In [1]: import numpy as np

In [2]: np.set_printoptions(precision=2, suppress=True, linewidth=120, legacy="1.25")

In [3]: u = np.array([2, 5, 3])

In [4]: rng = np.random.default_rng(63)

In [5]: A = np.outer(rng.normal(size=23), u) + 0.3 * rng.normal(size=(23, 3))

In [6]: A
Out[6]: 
array([[ 1.47,  3.67,  2.44],
       [ 4.47, 12.14,  7.3 ],
       [-3.1 , -8.04, -4.99],
       [-0.55, -0.56, -0.46],
       [ 2.77,  5.9 ,  3.79],
       [ 2.3 ,  4.86,  3.11],
       [ 2.86,  7.45,  4.02],
       [ 0.62,  1.12,  0.35],
       [ 2.69,  6.26,  3.46],
       [ 4.97, 12.17,  7.05],
       [ 1.46,  4.76,  2.93],
       [ 2.88,  6.95,  4.45],
       [-1.06, -3.17, -2.03],
       [-3.38, -9.97, -5.95],
       [-0.32, -1.52,  0.14],
       [ 0.26, -0.33, -0.42],
       [ 2.18,  5.86,  3.18],
       [-0.49, -1.44, -1.52],
       [ 0.15,  0.82, -0.13],
       [ 0.37,  0.21, -0.71],
       [ 3.26,  7.99,  5.27],
       [ 0.56,  1.12,  0.79],
       [-0.06, -1.47, -0.83]])

In [7]: cen = A - A.mean(axis=0)

In [8]: V = np.linalg.svd(cen)[2][:1]

In [9]: B = cen - cen @ V.T @ V

In [10]: np.cov(cen @ V.T, rowvar=False)
Out[10]: array(47.01)

In [11]: F = np.loadtxt("test8.csv", delimiter=",")

In [12]: F
Out[12]: 
array([[ 0.57,  1.32, -1.39],
       [-1.71, -0.3 , -0.99],
       [ 0.86, -1.47, -1.04]])

In [13]: np.round(F @ F.T, 2) + 0
Out[13]: 
array([[4., 0., 0.],
       [0., 4., 0.],
       [0., 0., 4.]])

In [14]: np.linalg.pinv(F)
Out[14]: 
array([[ 0.14, -0.43,  0.21],
       [ 0.33, -0.07, -0.37],
       [-0.35, -0.25, -0.26]])

In [15]: round(float(F[:, 1] @ F[:, 0]), 2)
Out[15]: -0.0

In [16]: np.linalg.norm(F, axis=0)
Out[16]: array([2., 2., 2.])

In [17]: np.round(F.T @ F, 2) + 0
Out[17]: 
array([[4., 0., 0.],
       [0., 4., 0.],
       [0., 0., 4.]])

In [18]: B = F + rng.integers(-2, 3, (3, 1)) @ rng.integers(-2, 3, (1, 3))

In [19]: B
Out[19]: 
array([[ 1.57,  2.32,  0.61],
       [ 0.29,  1.7 ,  3.01],
       [ 0.86, -1.47, -1.04]])

In [20]: np.abs(B - F).sum(axis=1)
Out[20]: array([4., 8., 0.])

In [21]: B - F
Out[21]: 
array([[1., 1., 2.],
       [2., 2., 4.],
       [0., 0., 0.]])

In [22]: np.round(np.linalg.svd(B - F, compute_uv=False), 2) + 0
Out[22]: array([5.48, 0.  , 0.  ])

In [23]: O, R = np.linalg.qr(F)

In [24]: np.round(O.T @ O, 2) + 0
Out[24]: 
array([[1., 0., 0.],
       [0., 1., 0.],
       [0., 0., 1.]])

In [25]: round(float(np.trace(O @ O.T)), 2)
Out[25]: 3.0

In [26]: proj = np.triu(np.array([[4, -3, 5], [-4, 5, 5], [-2, 1, -1]]), 1) + np.eye(3)

In [27]: B = proj @ F @ np.linalg.inv(proj)

In [28]: np.poly(B)
Out[28]: array([1.  , 0.77, 1.54, 8.  ])

In [29]: np.round(np.trace(B), 2), round(np.trace(F), 2)
Out[29]: (-0.77, -0.77)

In [30]: proj @ F - F @ proj
Out[30]: 
array([[  9.43,  -4.77, -11.71],
       [  4.29, -12.52,   4.84],
       [  0.  ,   2.57,   3.09]])

In [31]: u = np.array([-5, 2, -2])

In [32]: B = F + np.outer(u, np.eye(3)[2])

In [33]: round(float(np.linalg.det(B) / np.linalg.det(F)), 2), round(1 + np.linalg.solve(F, u)[2], 2)
Out[33]: (2.77, 2.77)

In [34]: np.linalg.matrix_rank(np.linalg.inv(B) - np.linalg.inv(F), tol=1e-8)
Out[34]: 1

In [35]: feats = np.array([[0, 5, 0, -1, 0],
    ...:     [-5, 0, 1, -5, -1],
    ...:     [0, -1, 0, -1, 0],
    ...:     [1, 5, 1, 0, 0],
    ...:     [0, 1, 0, 0, 0]])

In [36]: # skew-symmetric

In [37]: z = rng.permutation(5)

In [38]: z
Out[38]: array([1, 2, 4, 3, 0])

In [39]: B = feats[z][:, z]

In [40]: np.trace(B)
Out[40]: 0

In [41]: x0 = np.array([-1, 2, 2, 2, 1])

In [42]: x0 @ feats @ x0
Out[42]: 0

In [43]: np.round(np.linalg.eigvals(feats).real, 2) + 0
Out[43]: array([0., 0., 0., 0., 0.])

In [44]: np.round(np.linalg.svd(feats, compute_uv=False), 2) + 0
Out[44]: array([7.3 , 7.3 , 0.84, 0.84, 0.  ])

In [45]: O = np.linalg.solve(np.eye(5) - feats, np.eye(5) + feats)

In [46]: np.round(O @ O.T, 2) + 0
Out[46]: 
array([[1., 0., 0., 0., 0.],
       [0., 1., 0., 0., 0.],
       [0., 0., 1., 0., 0.],
       [0., 0., 0., 1., 0.],
       [0., 0., 0., 0., 1.]])

In [47]: U, sig, VT = np.linalg.svd(feats)

In [48]: np.argmax(sig[:-1] / (sig[1:] + 1e-6)) + 1
Out[48]: 4

In [49]: B = U[:, :4] @ np.diag(sig[:4]) @ VT[:4]

In [50]: np.linalg.matrix_rank(feats, rtol=0.05)
Out[50]: 4

In [51]: round(float(np.linalg.norm(feats - B, 2)), 2), round(sig[4], 2)
Out[51]: (0.0, 0.0)

In [52]: B.round(2) + 0
Out[52]: 
array([[ 0.,  5.,  0., -1.,  0.],
       [-5.,  0.,  1., -5., -1.],
       [ 0., -1.,  0., -1.,  0.],
       [ 1.,  5.,  1.,  0.,  0.],
       [ 0.,  1.,  0.,  0.,  0.]])

In [53]: np.linalg.matrix_rank(B)
Out[53]: 4

In [54]: t3 = np.stack([feats, 3 * feats, feats[::-1]])

In [55]: np.linalg.norm(t3, axis=(1, 2))
Out[55]: array([10.39, 31.18, 10.39])

In [56]: (t3 @ feats.T).shape
Out[56]: (3, 5, 5)

In [57]: np.round(np.linalg.det(t3), 2) + 0
Out[57]: array([0., 0., 0.])

In [58]: np.einsum("bij,cij->bc", t3, t3)
Out[58]: 
array([[108, 324,   4],
       [324, 972,  12],
       [  4,  12, 108]])

In [59]: np.linalg.matrix_rank(t3)
Out[59]: array([4, 4, 4])

In [60]: U, sig, VT = np.linalg.svd(feats)

In [61]: V = VT[:(sig > 1e-8).sum()]

In [62]: x0 = feats[1] + -3 * feats[2] + rng.integers(2) * np.eye(5)[2]

In [63]: x0
Out[63]: array([-5.,  3.,  2., -2., -1.])

In [64]: np.round(V.T @ V, 2) + 0
Out[64]: 
array([[ 0.97,  0.  ,  0.03,  0.  ,  0.16],
       [ 0.  ,  1.  ,  0.  ,  0.  ,  0.  ],
       [ 0.03,  0.  ,  0.97,  0.  , -0.16],
       [ 0.  ,  0.  ,  0.  ,  1.  ,  0.  ],
       [ 0.16,  0.  , -0.16,  0.  ,  0.05]])

In [65]: round(float(np.linalg.norm(x0 - V.T @ V @ x0)), 2)
Out[65]: 0.16

In [66]: np.diag(V.T @ V)
Out[66]: array([0.97, 1.  , 0.97, 1.  , 0.05])

In [67]: data = np.loadtxt("a.csv", delimiter=",")

In [68]: data
Out[68]: 
array([[0., 0., 0.],
       [2., 1., 0.],
       [2., 3., 1.]])

In [69]: rk = np.linalg.matrix_rank(data)

In [70]: rk
Out[70]: 2

In [71]: ns = np.linalg.svd(data)[2][rk:].T

In [72]: ns.shape
Out[72]: (3, 1)

In [73]: np.linalg.matrix_rank(data.T @ data), np.linalg.matrix_rank(data @ data.T)
Out[73]: (2, 2)

In [74]: [int(np.linalg.matrix_rank(np.delete(data, i, axis=0))) for i in range(3)]
Out[74]: [2, 1, 1]

In [75]: [int(np.linalg.matrix_rank(data[:i])) for i in range(1, len(data) + 1)]
Out[75]: [0, 1, 2]

In [76]: ns @ ns.T
Out[76]: 
array([[ 0.05, -0.1 ,  0.19],
       [-0.1 ,  0.19, -0.38],
       [ 0.19, -0.38,  0.76]])

In [77]: U, sig, VT = np.linalg.svd(data)

In [78]: sig.round(2) + 0
Out[78]: array([4.22, 1.09, 0.  ])

In [79]: B = U[:, :2] @ np.diag(sig[:2]) @ VT[:2]

In [80]: B.round(2) + 0
Out[80]: 
array([[0., 0., 0.],
       [2., 1., 0.],
       [2., 3., 1.]])

In [81]: z = rng.permutation(3)

In [82]: z
Out[82]: array([1, 0, 2])

In [83]: B = data[z][:, z]

In [84]: np.diag(B)
Out[84]: array([1., 0., 1.])

In [85]: B
Out[85]: 
array([[1., 2., 0.],
       [0., 0., 0.],
       [3., 2., 1.]])

In [86]: np.allclose(B, data)
Out[86]: False

In [87]: round(np.linalg.det(B), 2), round(float(np.linalg.det(data[z])), 2)
Out[87]: (0.0, 0.0)

In [88]: np.sort(np.abs(np.linalg.eigvals(B)))
Out[88]: array([0., 1., 1.])

In [89]: np.round(np.linalg.det(2 * data), 2), round(np.linalg.det(data), 2)
Out[89]: (0.0, 0.0)

In [90]: np.poly(data)
Out[90]: array([ 1., -2.,  1.,  0.])

In [91]: round(float(np.linalg.det(data[::-1])), 2)
Out[91]: 0.0

In [92]: arr = np.load("w.npy")

In [93]: arr
Out[93]: 
array([[ 13.94,  -7.78,  -1.67,  13.11],
       [ 18.37, -13.34,  -4.63,  17.16],
       [  9.4 ,  -9.77,  -6.2 ,   8.01]])

In [94]: [round(float(x), 2) for x in np.linalg.svd(arr, compute_uv=False)[:3]]
Out[94]: [38.97, 5.3, 0.44]

In [95]: np.linalg.matrix_rank(arr, rtol=0.1)
Out[95]: 2

In [96]: B = arr / np.linalg.norm(arr, axis=1, keepdims=True)

In [97]: G = B @ B.T

In [98]: np.linalg.norm(B, axis=1)
Out[98]: array([1., 1., 1.])

In [99]: round(np.degrees(np.arccos(np.clip(G[0, 2], -1, 1))), 2)
Out[99]: 23.19

In [100]: np.round(np.linalg.det(F[::-1]), 2)
Out[100]: 8.0

In [101]: x0 = np.array([7, 6, 6, 6])

In [102]: x0 @ arr
---------------------------------------------------------------------------
ValueError                                Traceback (most recent call last)
Cell In[102], line 1
----> 1 x0 @ arr

ValueError: matmul: Input operand 1 has a mismatch in its core dimension 0, with gufunc signature (n?,k),(k,m?)->(n?,m?) (size 3 is different from 4)

In [103]: arr @ np.eye(4)[2]
Out[103]: array([-1.67, -4.63, -6.2 ])

In [104]: np.einsum("ij,j->i", arr, x0)
Out[104]: array([119.54, 123.73,  18.04])

In [105]: np.linalg.norm(arr @ x0) <= np.linalg.norm(arr, 2) * np.linalg.norm(x0) + 1e-9
Out[105]: True

In [106]: arr @ x0
Out[106]: array([119.54, 123.73,  18.04])

In [107]: (arr @ x0).argmax()
Out[107]: 1

In [108]: K = np.loadtxt("mat.csv", delimiter=",")

In [109]: K
Out[109]: 
array([[-3.,  1.,  0.,  0.],
       [ 0., -3.,  1.,  0.],
       [ 0.,  0., -3.,  1.],
       [ 0.,  0.,  0., -3.]])

In [110]: # triangular: eigenvalues sit on the diagonal

In [111]: evals, V = np.linalg.eig(K)

In [112]: evals
Out[112]: array([-3., -3., -3., -3.])

In [113]: K @ V[:, 0] - evals[0] * V[:, 0]
Out[113]: array([0., 0., 0., 0.])

In [114]: np.sort(np.linalg.eigvals(K @ K))
Out[114]: array([9., 9., 9., 9.])

In [115]: np.trace(K)
Out[115]: -12.0

In [116]: K @ K
Out[116]: 
array([[ 9., -6.,  1.,  0.],
       [ 0.,  9., -6.,  1.],
       [ 0.,  0.,  9., -6.],
       [ 0.,  0.,  0.,  9.]])

In [117]: np.linalg.matrix_power(K, 2)
Out[117]: 
array([[ 9., -6.,  1.,  0.],
       [ 0.,  9., -6.,  1.],
       [ 0.,  0.,  9., -6.],
       [ 0.,  0.,  0.,  9.]])

In [118]: round(np.linalg.det(K), 2)
Out[118]: 81.0

In [119]: J = np.loadtxt("layer5.csv", delimiter=",")

In [120]: J
Out[120]: 
array([[ 1., -1.,  1.],
       [ 1.,  0.,  0.],
       [ 1.,  1.,  1.]])

In [121]: z = rng.permutation(3)

In [122]: B = J[:, z] * rng.choice([-1, 1], 3)

In [123]: B
Out[123]: 
array([[ 1.,  1.,  1.],
       [ 1.,  0., -0.],
       [ 1.,  1., -1.]])

In [124]: U, _, VT = np.linalg.svd(J.T @ B)

In [125]: np.round(U @ VT, 2) + 0
Out[125]: 
array([[ 1.,  0.,  0.],
       [ 0.,  0., -1.],
       [ 0.,  1.,  0.]])

In [126]: O = B.astype(float).copy()

In [127]: for j in range(3):
     ...:     O[:, j] -= O[:, :j] @ (O[:, :j].T @ O[:, j])
     ...:     O[:, j] /= np.linalg.norm(O[:, j])
     ...: 

In [128]: np.round(O.T @ B, 2) + 0
Out[128]: 
array([[1.73, 1.15, 0.  ],
       [0.  , 0.82, 0.  ],
       [0.  , 0.  , 1.41]])

In [129]: B = J / np.linalg.norm(J, axis=1, keepdims=True)

In [130]: G = B @ B.T

In [131]: G[1]
Out[131]: array([0.58, 1.  , 0.58])

In [132]: G
Out[132]: 
array([[1.  , 0.58, 0.33],
       [0.58, 1.  , 0.58],
       [0.33, 0.58, 1.  ]])

In [133]: np.round(np.degrees(np.arccos(np.clip(G[1, 2], -1, 1))), 2)
Out[133]: 54.74

In [134]: x0 = np.array([1, 2, 0])

In [135]: y = J @ x0

In [136]: beta, lr = np.zeros(3), 1 / np.linalg.norm(J, 2) ** 2

In [137]: for i in range(20):
     ...:     beta -= lr * J.T @ (J @ beta - y)
     ...:     if i % 5 == 0: print(i, round(np.linalg.norm(J @ beta - y), 2))
     ...: 
0 1.63
5 0.24
10 0.13
15 0.08

In [138]: beta
Out[138]: array([0.95, 2.  , 0.06])

In [139]: M = np.loadtxt("run2.csv", delimiter=",")

In [140]: M
Out[140]: 
array([[ 0.23, -0.34, -0.24,  0.04],
       [-0.34,  0.51,  0.36, -0.07],
       [-0.24,  0.36,  0.28,  0.13],
       [ 0.04, -0.07,  0.13,  0.97]])

In [141]: # symmetric, so the eigenvalues are real

In [142]: evals, V = np.linalg.eigh(M)

In [143]: np.round(np.linalg.svd(M, compute_uv=False), 2) + 0
Out[143]: array([1., 1., 0., 0.])

In [144]: np.round(np.linalg.eigvalsh(M @ M), 2) + 0
Out[144]: array([0., 0., 1., 1.])

In [145]: (evals > 1e-8).sum(), (evals < -1e-8).sum()
Out[145]: (2, 0)

In [146]: evals.round(2) + 0
Out[146]: array([0., 0., 1., 1.])

In [147]: np.round(np.linalg.eigvalsh(M + -1 * np.eye(4)), 2) + 0
Out[147]: array([-1., -1.,  0.,  0.])

In [148]: V @ np.diag(evals) @ V.T
Out[148]: 
array([[ 0.23, -0.34, -0.24,  0.04],
       [-0.34,  0.51,  0.36, -0.07],
       [-0.24,  0.36,  0.28,  0.13],
       [ 0.04, -0.07,  0.13,  0.97]])

In [149]: np.round(V.T @ V, 2) + 0
Out[149]: 
array([[1., 0., 0., 0.],
       [0., 1., 0., 0.],
       [0., 0., 1., 0.],
       [0., 0., 0., 1.]])
